$ python -q
>>> import numpy as np
>>> np.set_printoptions(precision=2, suppress=True, linewidth=200)
>>> def rnd(a):
...     return np.round(a, 2) + 0
... 
>>> X = np.load("block2.npy")
>>> X
array([[0, 0, 0, 0, 0, 0, 0, 0, 0, 0, 0, 0, 2, 0, 0],
       [0, 0, 0, 0, 0, 0, 1, 0, 0, 0, 0, 0, 0, 0, 0],
       [0, 0, 0, 0, 0, 0, 0, 0, 0, 0, 2, 0, 0, 0, 0],
       [0, 0, 0, 0, 0, 0, 0, 0, 0, 0, 0, 0, 0, 0, 0],
       [1, 0, 0, 0, 0, 0, 0, 0, 0, 0, 0, 0, 0, 0, 0],
       [0, 0, 2, 0, 0, 0, 0, 0, 0, 0, 0, 0, 0, 0, 0],
       [0, 0, 0, 3, 0, 0, 0, 0, 0, 0, 0, 0, 0, 0, 0],
       [0, 0, 0, 0, 0, 0, 0, 0, 0, 0, 0, 0, 0, 0, 0],
       [0, 0, 0, 0, 0, 0, 0, 0, 0, 0, 0, 0, 0, 2, 0],
       [0, 0, 0, 0, 0, 0, 0, 0, 0, 0, 0, 0, 0, 0, 0],
       [0, 0, 0, 0, 0, 0, 0, 0, 0, 0, 0, 0, 0, 0, 1],
       [0, 0, 0, 0, 0, 0, 0, 0, 0, 0, 0, 1, 0, 0, 0],
       [0, 0, 0, 0, 0, 0, 0, 0, 0, 2, 0, 0, 0, 0, 0],
       [0, 0, 0, 0, 0, 0, 0, 0, 0, 0, 0, 0, 0, 0, 0],
       [0, 0, 0, 0, 0, 0, 0, 1, 0, 0, 0, 0, 0, 0, 0]])
>>> rnd(np.linalg.det(X))
np.float64(0.0)
>>> rnd(np.sort(np.linalg.eigvals(X).real))
array([0., 0., 0., 0., 0., 0., 0., 0., 0., 0., 0., 0., 0., 0., 1.])
>>> rk = np.linalg.matrix_rank(X)
>>> rk
np.int64(11)
>>> null = np.linalg.svd(X)[2][rk:].T
>>> np.linalg.matrix_rank(X.T @ X), np.linalg.matrix_rank(X @ X.T)
(np.int64(11), np.int64(11))
>>> null.shape
(15, 4)
>>> [int(np.linalg.matrix_rank(X[:, :j + 1])) for j in range(15)]
[1, 1, 2, 3, 3, 3, 4, 5, 5, 6, 7, 8, 9, 10, 11]
>>> [int(np.linalg.matrix_rank(X[:i])) for i in range(1, len(X) + 1)]
[1, 2, 3, 3, 4, 5, 6, 6, 7, 7, 8, 9, 10, 10, 11]
>>> left, sv, Vt = np.linalg.svd(X)
>>> sv
array([ 3.,  2.,  2.,  2.,  2.,  2.,  1.,  1.,  1.,  1.,  1., -0.,  0., -0.,  0.])
>>> out = left[:, :11] @ np.diag(sv[:11]) @ Vt[:11]
>>> np.linalg.matrix_rank(X, rtol=0.05)
np.int64(11)
>>> np.linalg.lstsq(X[:-1].T, X[-1])[2]
np.int32(10)
>>> np.allclose(X[:-1].T @ np.linalg.lstsq(X[:-1].T, X[-1])[0], X[-1])
False
>>> A = np.load("layer2.npy")
>>> rnd(A)
array([[ 0.96,  0.05, -0.02,  0.03, -0.07, -0.18],
       [ 0.05,  0.95,  0.02, -0.03,  0.07,  0.19],
       [-0.02,  0.02,  0.99,  0.01, -0.03, -0.09],
       [ 0.03, -0.03,  0.01,  0.98,  0.04,  0.11],
       [-0.07,  0.07, -0.03,  0.04,  0.9 , -0.28],
       [-0.18,  0.19, -0.09,  0.11, -0.28,  0.22]])
>>> x0 = np.array([5, -3, -3, 1, 4, 3])
>>> rnd(np.eye(6) - A)
array([[ 0.04, -0.05,  0.02, -0.03,  0.07,  0.18],
       [-0.05,  0.05, -0.02,  0.03, -0.07, -0.19],
       [ 0.02, -0.02,  0.01, -0.01,  0.03,  0.09],
       [-0.03,  0.03, -0.01,  0.02, -0.04, -0.11],
       [ 0.07, -0.07,  0.03, -0.04,  0.1 ,  0.28],
       [ 0.18, -0.19,  0.09, -0.11,  0.28,  0.78]])
>>> np.trace(A)
np.float64(5.0)
>>> rnd(A @ A @ x0)
array([ 3.93, -1.86, -3.51,  1.64,  2.33, -1.61])
>>> rnd((x0 - A @ x0) @ (A @ x0))
np.float64(0.0)
>>> rng = np.random.default_rng(68033)
>>> lab = rng.permutation(6)
>>> lab
array([5, 1, 2, 4, 0, 3])
>>> out = A[lab][:, lab]
>>> rnd(np.linalg.det(out)), rnd(np.linalg.det(A[lab]))
(np.float64(0.0), np.float64(0.0))
>>> np.allclose(out, A)
False
>>> np.trace(out)
np.float64(5.0)
>>> rnd(np.diag(out))
array([0.22, 0.95, 0.99, 0.9 , 0.96, 0.98])
>>> evals, vecs = np.linalg.eigh(A)
>>> x0 = np.array([1, 0, 0, 0, 0, 0])
>>> rnd(x0 @ A @ x0)
np.float64(0.96)
>>> rnd(vecs * np.maximum(evals, 0) @ vecs.T)
array([[ 0.96,  0.05, -0.02,  0.03, -0.07, -0.18],
       [ 0.05,  0.95,  0.02, -0.03,  0.07,  0.19],
       [-0.02,  0.02,  0.99,  0.01, -0.03, -0.09],
       [ 0.03, -0.03,  0.01,  0.98,  0.04,  0.11],
       [-0.07,  0.07, -0.03,  0.04,  0.9 , -0.28],
       [-0.18,  0.19, -0.09,  0.11, -0.28,  0.22]])
>>> rnd(np.abs(A).sum(axis=1).max()), rnd(np.abs(evals).max())
(np.float64(1.39), np.float64(1.0))
>>> rnd(np.linalg.eigvalsh(A[1:, 1:]))
array([0.04, 1.  , 1.  , 1.  , 1.  ])
>>> rnd(x0 @ A @ x0 / (x0 @ x0)), rnd(evals[0]), rnd(evals[-1])
(np.float64(0.96), np.float64(0.0), np.float64(1.0))
>>> np.linalg.determinant(A)
Traceback (most recent call last):
  File "<python-input-42>", line 1, in <module>
    np.linalg.determinant(A)
    ^^^^^^^^^^^^^^^^^^^^^
AttributeError: module 'numpy.linalg' has no attribute 'determinant'
>>> rnd(np.linalg.matrix_power(A, 4))
array([[ 0.96,  0.05, -0.02,  0.03, -0.07, -0.18],
       [ 0.05,  0.95,  0.02, -0.03,  0.07,  0.19],
       [-0.02,  0.02,  0.99,  0.01, -0.03, -0.09],
       [ 0.03, -0.03,  0.01,  0.98,  0.04,  0.11],
       [-0.07,  0.07, -0.03,  0.04,  0.9 , -0.28],
       [-0.18,  0.19, -0.09,  0.11, -0.28,  0.22]])
>>> np.trace(A)
np.float64(5.0)
>>> np.allclose(A @ A.T, A.T @ A)
True
>>> left, sv, Vt = np.linalg.svd(A)
>>> np.argmax(sv[:-1] / (sv[1:] + 1e-6)) + 1
np.int64(5)
>>> out = left[:, :5] @ np.diag(sv[:5]) @ Vt[:5]
>>> rnd(np.linalg.norm(A - out) / np.linalg.norm(A))
np.float64(0.0)
>>> mat = np.load("mat.npy")
>>> mat
array([[-1., -1.,  0.,  0.,  0.],
       [-1.,  3., -1.,  0.,  0.],
       [ 0., -1., -5., -1.,  0.],
       [ 0.,  0., -1., -1., -1.],
       [ 0.,  0.,  0., -1.,  3.]])
>>> evals, vecs = np.linalg.eigh(mat)
>>> (evals > 1e-8).sum(), (evals < -1e-8).sum()
(np.int64(2), np.int64(3))
>>> rnd(vecs @ np.diag(evals) @ vecs.T)
array([[-1., -1.,  0.,  0.,  0.],
       [-1.,  3., -1.,  0.,  0.],
       [ 0., -1., -5., -1.,  0.],
       [ 0.,  0., -1., -1., -1.],
       [ 0.,  0.,  0., -1.,  3.]])
>>> rnd(np.linalg.norm(mat, axis=0))
array([1.41, 3.32, 5.2 , 1.73, 3.16])
>>> rnd(np.linalg.norm(mat, "nuc"))
np.float64(14.19)
>>> rnd(np.linalg.norm(mat, 2))
np.float64(5.36)
>>> rnd(np.linalg.norm(mat, axis=1))
array([1.41, 3.32, 5.2 , 1.73, 3.16])
>>> rnd(np.linalg.norm(mat[0] - mat[4]))
np.float64(3.46)
>>> th = np.deg2rad(60)
>>> m1 = np.eye(16)
>>> m1[np.ix_([12, 11], [12, 11])] = [[np.cos(th), -np.sin(th)], [np.sin(th), np.cos(th)]]
>>> rnd(m1)
array([[ 1.  ,  0.  ,  0.  ,  0.  ,  0.  ,  0.  ,  0.  ,  0.  ,  0.  ,  0.  ,  0.  ,  0.  ,  0.  ,  0.  ,  0.  ,  0.  ],
       [ 0.  ,  1.  ,  0.  ,  0.  ,  0.  ,  0.  ,  0.  ,  0.  ,  0.  ,  0.  ,  0.  ,  0.  ,  0.  ,  0.  ,  0.  ,  0.  ],
       [ 0.  ,  0.  ,  1.  ,  0.  ,  0.  ,  0.  ,  0.  ,  0.  ,  0.  ,  0.  ,  0.  ,  0.  ,  0.  ,  0.  ,  0.  ,  0.  ],
       [ 0.  ,  0.  ,  0.  ,  1.  ,  0.  ,  0.  ,  0.  ,  0.  ,  0.  ,  0.  ,  0.  ,  0.  ,  0.  ,  0.  ,  0.  ,  0.  ],
       [ 0.  ,  0.  ,  0.  ,  0.  ,  1.  ,  0.  ,  0.  ,  0.  ,  0.  ,  0.  ,  0.  ,  0.  ,  0.  ,  0.  ,  0.  ,  0.  ],
       [ 0.  ,  0.  ,  0.  ,  0.  ,  0.  ,  1.  ,  0.  ,  0.  ,  0.  ,  0.  ,  0.  ,  0.  ,  0.  ,  0.  ,  0.  ,  0.  ],
       [ 0.  ,  0.  ,  0.  ,  0.  ,  0.  ,  0.  ,  1.  ,  0.  ,  0.  ,  0.  ,  0.  ,  0.  ,  0.  ,  0.  ,  0.  ,  0.  ],
       [ 0.  ,  0.  ,  0.  ,  0.  ,  0.  ,  0.  ,  0.  ,  1.  ,  0.  ,  0.  ,  0.  ,  0.  ,  0.  ,  0.  ,  0.  ,  0.  ],
       [ 0.  ,  0.  ,  0.  ,  0.  ,  0.  ,  0.  ,  0.  ,  0.  ,  1.  ,  0.  ,  0.  ,  0.  ,  0.  ,  0.  ,  0.  ,  0.  ],
       [ 0.  ,  0.  ,  0.  ,  0.  ,  0.  ,  0.  ,  0.  ,  0.  ,  0.  ,  1.  ,  0.  ,  0.  ,  0.  ,  0.  ,  0.  ,  0.  ],
       [ 0.  ,  0.  ,  0.  ,  0.  ,  0.  ,  0.  ,  0.  ,  0.  ,  0.  ,  0.  ,  1.  ,  0.  ,  0.  ,  0.  ,  0.  ,  0.  ],
       [ 0.  ,  0.  ,  0.  ,  0.  ,  0.  ,  0.  ,  0.  ,  0.  ,  0.  ,  0.  ,  0.  ,  0.5 ,  0.87,  0.  ,  0.  ,  0.  ],
       [ 0.  ,  0.  ,  0.  ,  0.  ,  0.  ,  0.  ,  0.  ,  0.  ,  0.  ,  0.  ,  0.  , -0.87,  0.5 ,  0.  ,  0.  ,  0.  ],
       [ 0.  ,  0.  ,  0.  ,  0.  ,  0.  ,  0.  ,  0.  ,  0.  ,  0.  ,  0.  ,  0.  ,  0.  ,  0.  ,  1.  ,  0.  ,  0.  ],
       [ 0.  ,  0.  ,  0.  ,  0.  ,  0.  ,  0.  ,  0.  ,  0.  ,  0.  ,  0.  ,  0.  ,  0.  ,  0.  ,  0.  ,  1.  ,  0.  ],
       [ 0.  ,  0.  ,  0.  ,  0.  ,  0.  ,  0.  ,  0.  ,  0.  ,  0.  ,  0.  ,  0.  ,  0.  ,  0.  ,  0.  ,  0.  ,  1.  ]])
>>> out = np.array([[-1, 3, 0],
...     [-3, 3, 2],
...     [2, -3, 0],
...     [-2, 0, -1],
...     [2, 3, 2],
...     [-3, -1, 2],
...     [2, 2, 1],
...     [-2, -2, 3],
...     [-3, 1, 1],
...     [-1, -2, 0],
...     [2, 1, 2],
...     [3, -3, 1],
...     [-1, -3, 2],
...     [1, -1, -3],
...     [0, -1, 1],
...     [0, 1, 1]])
>>> np.einsum("ij,ij->i", m1, m1)
array([1., 1., 1., 1., 1., 1., 1., 1., 1., 1., 1., 1., 1., 1., 1., 1.])
>>> rnd(np.linalg.norm(m1, axis=0))
array([1., 1., 1., 1., 1., 1., 1., 1., 1., 1., 1., 1., 1., 1., 1., 1.])
>>> rnd(np.linalg.svd(m1, compute_uv=False))
array([1., 1., 1., 1., 1., 1., 1., 1., 1., 1., 1., 1., 1., 1., 1., 1.])
>>> m1[:, 15] @ m1[:, 11]
np.float64(0.0)
>>> rnd(np.sort(np.linalg.eigvals(m1).real))
array([0.5, 0.5, 1. , 1. , 1. , 1. , 1. , 1. , 1. , 1. , 1. , 1. , 1. , 1. , 1. , 1. ])
>>> rnd(np.linalg.det(m1))
np.float64(1.0)
>>> np.allclose(m1, m1.T)
False
>>> rnd(np.linalg.det(m1))
np.float64(1.0)
>>> rnd(np.sort(np.abs(np.linalg.eigvals(m1))))
array([1., 1., 1., 1., 1., 1., 1., 1., 1., 1., 1., 1., 1., 1., 1., 1.])
>>> np.trace(m1)
np.float64(15.0)
>>> m1.inv()
Traceback (most recent call last):
  File "<python-input-75>", line 1, in <module>
    m1.inv()
    ^^^^^^
AttributeError: 'numpy.ndarray' object has no attribute 'inv'
>>> x0 = np.array([-1, -2, 2, 2, -1, 2, 1, -2, 0, 1, 1, -2, 2, -2, -2, 1])
>>> rnd(np.abs(np.linalg.eigvals(m1)))
array([1., 1., 1., 1., 1., 1., 1., 1., 1., 1., 1., 1., 1., 1., 1., 1.])
>>> rnd(np.sort(np.abs(np.degrees(np.angle(np.linalg.eigvals(m1))))))
array([ 0.,  0.,  0.,  0.,  0.,  0.,  0.,  0.,  0.,  0.,  0.,  0.,  0.,  0., 60., 60.])
>>> rnd(m1.T @ (m1 @ x0))
array([-1., -2.,  2.,  2., -1.,  2.,  1., -2.,  0.,  1.,  1., -2.,  2., -2., -2.,  1.])
>>> K = np.loadtxt("w.csv", delimiter=",")
>>> K
array([[1., 0., 0., 0., 0., 4., 0., 2., 0., 0., 3., 4., 0., 0.],
       [4., 0., 0., 4., 0., 3., 0., 5., 0., 0., 4., 3., 3., 0.],
       [0., 0., 4., 0., 2., 0., 2., 0., 4., 5., 0., 0., 0., 0.],
       [5., 2., 0., 1., 0., 5., 0., 2., 0., 0., 4., 5., 5., 0.],
       [0., 0., 1., 0., 1., 0., 0., 0., 2., 1., 0., 0., 0., 2.],
       [0., 5., 0., 3., 0., 0., 0., 3., 0., 0., 2., 3., 3., 0.],
       [0., 0., 0., 0., 4., 0., 0., 0., 4., 4., 0., 0., 0., 4.],
       [1., 4., 0., 2., 0., 2., 0., 3., 0., 0., 3., 3., 4., 0.],
       [0., 0., 3., 0., 2., 0., 1., 0., 1., 0., 0., 0., 0., 4.],
       [0., 0., 2., 0., 0., 0., 1., 0., 3., 5., 0., 0., 0., 3.],
       [4., 3., 0., 4., 0., 1., 0., 0., 0., 0., 5., 5., 0., 0.],
       [1., 1., 0., 0., 0., 4., 0., 4., 0., 0., 4., 1., 3., 0.],
       [4., 4., 0., 0., 0., 4., 0., 5., 0., 0., 2., 2., 3., 0.],
       [0., 0., 3., 0., 2., 0., 5., 0., 3., 3., 0., 0., 0., 5.]])
>>> O, r_ = np.linalg.qr(K)
>>> np.trace(O @ O.T)
np.float64(14.0)
>>> rnd(abs(r_[0, 0])), rnd(np.linalg.norm(K[:, 0]))
(np.float64(8.72), np.float64(8.72))
